% python3 -q
>>> import numpy as np
>>> np.set_printoptions(suppress=True, linewidth=120)
>>> mat = np.load("mat.npy")
>>> mat.round(2)
array([[ 0.61, -0.73, -0.3 ],
       [-0.73, -0.38, -0.57],
       [-0.3 , -0.57,  0.77]])
>>> evals, V = np.linalg.eigh(mat)
>>> x0 = np.array([-5, 3, -1])
>>> round(float(x0 @ mat @ x0 / (x0 @ x0)), 2), round(evals[0], 2), evals[-1]
(1.0, np.float64(-1.0), np.float64(1.0))
>>> round(float(x0 @ mat @ x0), 2)
35.0
>>> np.round(V * np.abs(evals) @ V.T, 2) + 0
array([[1., 0., 0.],
       [0., 1., 0.],
       [0., 0., 1.]])
>>> np.round(np.linalg.eigvalsh(mat[1:, 1:]), 2)
array([-0.61,  1.  ])
>>> np.round(V * np.maximum(evals, 0) @ V.T, 2)
array([[ 0.81, -0.37, -0.15],
       [-0.37,  0.31, -0.28],
       [-0.15, -0.28,  0.88]])
>>> rng = np.random.default_rng(4485)
>>> M2 = mat + rng.integers(-2, 3, (3, 1)) @ rng.integers(-2, 3, (1, 3))
>>> M2.round(2)
array([[2.61, 0.27, 1.7 ],
       [3.27, 1.62, 3.43],
       [3.7 , 1.43, 4.77]])
>>> np.abs(M2 - mat).sum(axis=1)
array([ 5., 10., 10.])
>>> np.linalg.matrix_rank(M2 - mat, tol=1e-8)
np.int64(1)
>>> M2 - mat
array([[2., 1., 2.],
       [4., 2., 4.],
       [4., 2., 4.]])
>>> np.round(np.linalg.svd(M2 - mat, compute_uv=False), 2)
array([9., 0., 0.])
>>> np.round(np.linalg.pinv(mat), 2)
array([[ 0.61, -0.73, -0.3 ],
       [-0.73, -0.38, -0.57],
       [-0.3 , -0.57,  0.77]])
>>> np.round(mat @ mat.T, 2) + 0
array([[1., 0., 0.],
       [0., 1., 0.],
       [0., 0., 1.]])
>>> np.round(np.linalg.svd(mat, compute_uv=False), 2)
array([1., 1., 1.])
>>> feats = np.load("arr.npy")
>>> feats
array([[0, 0, 0, 0, 0, 0, 0, 1, 0, 0],
       [0, 0, 1, 0, 0, 0, 0, 0, 0, 0],
       [0, 0, 0, 0, 1, 0, 0, 0, 0, 0],
       [0, 1, 0, 0, 0, 0, 0, 0, 0, 0],
       [0, 0, 0, 1, 0, 0, 0, 0, 0, 0],
       [0, 0, 0, 0, 0, 1, 0, 0, 0, 0],
       [1, 0, 0, 0, 0, 0, 0, 0, 0, 0],
       [0, 0, 0, 0, 0, 0, 0, 0, 0, 1],
       [0, 0, 0, 0, 0, 0, 0, 0, 1, 0],
       [0, 0, 0, 0, 0, 0, 1, 0, 0, 0]])
>>> np.round(np.sort(np.abs(np.linalg.eigvals(feats)))[::-1], 2)
array([1., 1., 1., 1., 1., 1., 1., 1., 1., 1.])
>>> np.linalg.matrix_power(feats, 2)
array([[0, 0, 0, 0, 0, 0, 0, 0, 0, 1],
       [0, 0, 0, 0, 1, 0, 0, 0, 0, 0],
       [0, 0, 0, 1, 0, 0, 0, 0, 0, 0],
       [0, 0, 1, 0, 0, 0, 0, 0, 0, 0],
       [0, 1, 0, 0, 0, 0, 0, 0, 0, 0],
       [0, 0, 0, 0, 0, 1, 0, 0, 0, 0],
       [0, 0, 0, 0, 0, 0, 0, 1, 0, 0],
       [0, 0, 0, 0, 0, 0, 1, 0, 0, 0],
       [0, 0, 0, 0, 0, 0, 0, 0, 1, 0],
       [1, 0, 0, 0, 0, 0, 0, 0, 0, 0]])
>>> pr = np.eye(10)[6]
>>> for _ in range(7):
...     pr = pr @ feats
...     print(pr.round(2))
... 
[1. 0. 0. 0. 0. 0. 0. 0. 0. 0.]
[0. 0. 0. 0. 0. 0. 0. 1. 0. 0.]
[0. 0. 0. 0. 0. 0. 0. 0. 0. 1.]
[0. 0. 0. 0. 0. 0. 1. 0. 0. 0.]
[1. 0. 0. 0. 0. 0. 0. 0. 0. 0.]
[0. 0. 0. 0. 0. 0. 0. 1. 0. 0.]
[0. 0. 0. 0. 0. 0. 0. 0. 0. 1.]
>>> np.round(np.linalg.svd(feats, compute_uv=False), 2)
array([1., 1., 1., 1., 1., 1., 1., 1., 1., 1.])
>>> np.round(np.linalg.norm(feats, axis=0), 2)
array([1., 1., 1., 1., 1., 1., 1., 1., 1., 1.])
>>> feats[:, 5] @ feats[:, 3]
np.int64(0)
>>> feats.T @ feats
array([[1, 0, 0, 0, 0, 0, 0, 0, 0, 0],
       [0, 1, 0, 0, 0, 0, 0, 0, 0, 0],
       [0, 0, 1, 0, 0, 0, 0, 0, 0, 0],
       [0, 0, 0, 1, 0, 0, 0, 0, 0, 0],
       [0, 0, 0, 0, 1, 0, 0, 0, 0, 0],
       [0, 0, 0, 0, 0, 1, 0, 0, 0, 0],
       [0, 0, 0, 0, 0, 0, 1, 0, 0, 0],
       [0, 0, 0, 0, 0, 0, 0, 1, 0, 0],
       [0, 0, 0, 0, 0, 0, 0, 0, 1, 0],
       [0, 0, 0, 0, 0, 0, 0, 0, 0, 1]])
>>> np.round(np.linalg.pinv(feats), 2)
array([[0., 0., 0., 0., 0., 0., 1., 0., 0., 0.],
       [0., 0., 0., 1., 0., 0., 0., 0., 0., 0.],
       [0., 1., 0., 0., 0., 0., 0., 0., 0., 0.],
       [0., 0., 0., 0., 1., 0., 0., 0., 0., 0.],
       [0., 0., 1., 0., 0., 0., 0., 0., 0., 0.],
       [0., 0., 0., 0., 0., 1., 0., 0., 0., 0.],
       [0., 0., 0., 0., 0., 0., 0., 0., 0., 1.],
       [1., 0., 0., 0., 0., 0., 0., 0., 0., 0.],
       [0., 0., 0., 0., 0., 0., 0., 0., 1., 0.],
       [0., 0., 0., 0., 0., 0., 0., 1., 0., 0.]])
>>> W0 = np.load("case14.npy")
>>> W0
array([[0, 0, 0, 0, 0, 0],
       [1, 2, 2, 0, 3, 2],
       [4, 2, 5, 3, 5, 4],
       [3, 2, 4, 4, 5, 3],
       [2, 2, 3, 1, 3, 1],
       [2, 2, 3, 1, 3, 1],
       [1, 2, 2, 0, 3, 2],
       [0, 2, 1, 1, 1, 0],
       [2, 2, 3, 1, 3, 1],
       [0, 4, 2, 2, 4, 1],
       [2, 4, 4, 2, 6, 2]])
>>> np.round(np.linalg.norm(W0, axis=1), 2)
array([0.  , 4.69, 9.75, 8.89, 5.29, 5.29, 4.69, 2.65, 5.29, 6.4 , 8.94])
>>> round(np.linalg.norm(W0) ** 2 / np.linalg.norm(W0, 2) ** 2, 2)
np.float64(1.08)
>>> np.round(np.linalg.norm(W0[7], 1), 2), np.round(np.linalg.norm(W0[7], np.inf), 2)
(np.float64(5.0), np.float64(2.0))
>>> U, sigma, Vh = np.linalg.svd(W0)
>>> V = Vh[:(sigma > 1e-8).sum()]
>>> x0 = W0[7] + -3 * W0[3] + rng.integers(2) * np.eye(6)[0]
>>> x0
array([ -9.,  -4., -11., -11., -14.,  -9.])
>>> np.round(V.T @ V, 2) + 0
array([[ 0.56, -0.22,  0.44,  0.  ,  0.  ,  0.  ],
       [-0.22,  0.89,  0.22,  0.  ,  0.  ,  0.  ],
       [ 0.44,  0.22,  0.56,  0.  ,  0.  ,  0.  ],
       [ 0.  ,  0.  ,  0.  ,  1.  ,  0.  ,  0.  ],
       [ 0.  ,  0.  ,  0.  ,  0.  ,  1.  ,  0.  ],
       [ 0.  ,  0.  ,  0.  ,  0.  ,  0.  ,  1.  ]])
>>> np.round(np.diag(V.T @ V), 2)
array([0.56, 0.89, 0.56, 1.  , 1.  , 1.  ])
>>> m1 = np.load("x.npy")
>>> m1
array([[ 1,  1,  3, -1, -1, -3],
       [ 3,  3,  3, -3, -3, -3],
       [ 2,  2,  1, -2, -2, -1],
       [ 0,  0,  0,  2,  2,  6],
       [ 0,  0,  0,  6,  6,  6],
       [ 0,  0,  0,  4,  4,  2]])
>>> np.round(m1 @ np.linalg.pinv(m1) @ m1, 2) + 0
array([[ 1.,  1.,  3., -1., -1., -3.],
       [ 3.,  3.,  3., -3., -3., -3.],
       [ 2.,  2.,  1., -2., -2., -1.],
       [ 0.,  0.,  0.,  2.,  2.,  6.],
       [ 0.,  0.,  0.,  6.,  6.,  6.],
       [ 0.,  0.,  0.,  4.,  4.,  2.]])
>>> np.allclose(m1[:-1].T @ np.linalg.lstsq(m1[:-1].T, m1[-1])[0], m1[-1])
True
>>> round(np.trace(np.linalg.pinv(m1) @ m1), 2)
np.float64(4.0)
>>> np.round(np.linalg.norm(m1, 2) / np.linalg.norm(m1), 2)
np.float64(0.9)
>>> np.argsort(-np.linalg.norm(m1, axis=0).round(6), kind="stable")[:3]
array([5, 3, 4])
>>> rk = np.linalg.matrix_rank(m1)
>>> rk
np.int64(4)
>>> null = np.linalg.svd(m1)[2][rk:].T
>>> [int(np.linalg.matrix_rank(m1[:, :j + 1])) for j in range(6)]
[1, 1, 2, 3, 3, 4]
>>> [int(np.linalg.matrix_rank(m1[:i])) for i in range(1, len(m1) + 1)]
[1, 2, 2, 3, 4, 4]
>>> np.allclose(m1 @ null, 0)
True
>>> np.round(null @ null.T, 2) + 0
array([[ 0.5, -0.5,  0. ,  0. ,  0. ,  0. ],
       [-0.5,  0.5,  0. ,  0. ,  0. ,  0. ],
       [ 0. ,  0. ,  0. ,  0. ,  0. ,  0. ],
       [ 0. ,  0. ,  0. ,  0.5, -0.5,  0. ],
       [ 0. ,  0. ,  0. , -0.5,  0.5,  0. ],
       [ 0. ,  0. ,  0. ,  0. ,  0. ,  0. ]])
>>> E = np.load("w.npy")
>>> E
array([[0, 0, 1, 0],
       [0, 0, 1, 1],
       [0, 0, 0, 0],
       [0, 0, 0, 0]])
>>> U, sigma, Vh = np.linalg.svd(E)
>>> sigma.round(2)
array([1.62, 0.62, 0.  , 0.  ])
>>> M2 = U[:, :2] @ np.diag(sigma[:2]) @ Vh[:2]
>>> round(float(np.linalg.norm(E - M2, 2)), 2), sigma[2]
(0.0, np.float64(0.0))
>>> round(np.linalg.norm(E - M2) / np.linalg.norm(E), 2)
np.float64(0.0)
>>> np.linalg.matrix_rank(M2)
np.int64(2)
>>> U, sigma, Vh = np.linalg.svd(E)
>>> V = Vh[:(sigma > 1e-8).sum()]
>>> x0 = E[1] + 3 * E[3] + rng.integers(2) * np.eye(4)[3]
>>> x0
array([0., 0., 1., 2.])
>>> np.round(V.T @ V, 2) + 0
array([[0., 0., 0., 0.],
       [0., 0., 0., 0.],
       [0., 0., 1., 0.],
       [0., 0., 0., 1.]])
>>> np.round(np.diag(V.T @ V), 2)
array([0., 0., 1., 1.])
>>> np.linalg.matrix_rank(np.vstack([E, x0]))
np.int64(2)
>>> rk = np.linalg.matrix_rank(E)
>>> rk
np.int64(2)
>>> null = np.linalg.svd(E)[2][rk:].T
>>> np.linalg.matrix_rank(E.T @ E), np.linalg.matrix_rank(E @ E.T)
(np.int64(2), np.int64(2))
>>> np.allclose(E @ null, 0)
True
>>> E @ null
array([[0., 0.],
       [0., 0.],
       [0., 0.],
       [0., 0.]])
>>> null.shape
(4, 2)
>>> [int(np.linalg.matrix_rank(E[:, :j + 1])) for j in range(4)]
[0, 0, 1, 2]
>>> [int(np.linalg.matrix_rank(np.delete(E, i, axis=0))) for i in range(4)]
[1, 1, 2, 2]
